$ ipython --no-banner

In [1]: import numpy as np

In [2]: np.set_printoptions(precision=1, suppress=True, linewidth=100)

In [3]: J = np.array([[1.0, -1.0, 0.0, 0.0],
   ...:     [-1.0, 0.0, -1.0, 0.0],
   ...:     [0.0, -1.0, 1.0, -1.0],
   ...:     [0.0, 0.0, -1.0, 1.0]])

In [4]: rng = np.random.default_rng(81745)

In [5]: idx = rng.permutation(4)

In [6]: idx
Out[6]: array([1, 3, 0, 2])

In [7]: M2 = J[idx][:, idx]

In [8]: np.diag(M2)
Out[8]: array([0., 1., 1., 1.])

In [9]: M2
Out[9]: 
array([[ 0.,  0., -1., -1.],
       [ 0.,  1.,  0., -1.],
       [-1.,  0.,  1.,  0.],
       [-1., -1.,  0.,  1.]])

In [10]: np.trace(M2)
Out[10]: np.float64(3.0)

In [11]: np.round(np.linalg.eigvals(M2).sum().real, 1)
Out[11]: np.float64(3.0)

In [12]: np.linalg.eigvals(M2)
Out[12]: array([-1.1,  2.4,  1.5,  0.3])

In [13]: np.kron(np.eye(2, dtype=int), M2)
Out[13]: 
array([[ 0.,  0., -1., -1.,  0.,  0., -0., -0.],
       [ 0.,  1.,  0., -1.,  0.,  0.,  0., -0.],
       [-1.,  0.,  1.,  0., -0.,  0.,  0.,  0.],
       [-1., -1.,  0.,  1., -0., -0.,  0.,  0.],
       [ 0.,  0., -0., -0.,  0.,  0., -1., -1.],
       [ 0.,  0.,  0., -0.,  0.,  1.,  0., -1.],
       [-0.,  0.,  0.,  0., -1.,  0.,  1.,  0.],
       [-0., -0.,  0.,  0., -1., -1.,  0.,  1.]])

In [14]: print(round(float(np.linalg.det(M2.T)), 1))
-1.0

In [15]: round(float(np.linalg.det(M2[::-1])), 1)
Out[15]: -1.0

In [16]: round(float(np.linalg.det(2 * M2)), 1), np.round(np.linalg.det(M2), 1)
Out[16]: (-16.0, np.float64(-1.0))

In [17]: print(np.einsum("ij,ji->", M2, M2))
9.0

In [18]: mat = np.load("mat.npy")

In [19]: mat
Out[19]: 
array([[ 1,  1, -1, -1,  1,  1, -1, -1],
       [ 1, -1,  1, -1, -1,  1, -1,  1],
       [ 1,  1,  1,  1, -1, -1, -1, -1]])

In [20]: t3 = np.stack([mat, 2 * mat, mat[::-1]])

In [21]: np.linalg.matrix_rank(t3)
Out[21]: array([3, 3, 3])

In [22]: print(np.linalg.norm(t3, axis=(1, 2)))
[4.9 9.8 4.9]

In [23]: np.linalg.matrix_rank(t3.reshape(3, -1))
Out[23]: np.int64(2)

In [24]: (t3 @ mat.T).shape
Out[24]: (3, 3, 3)
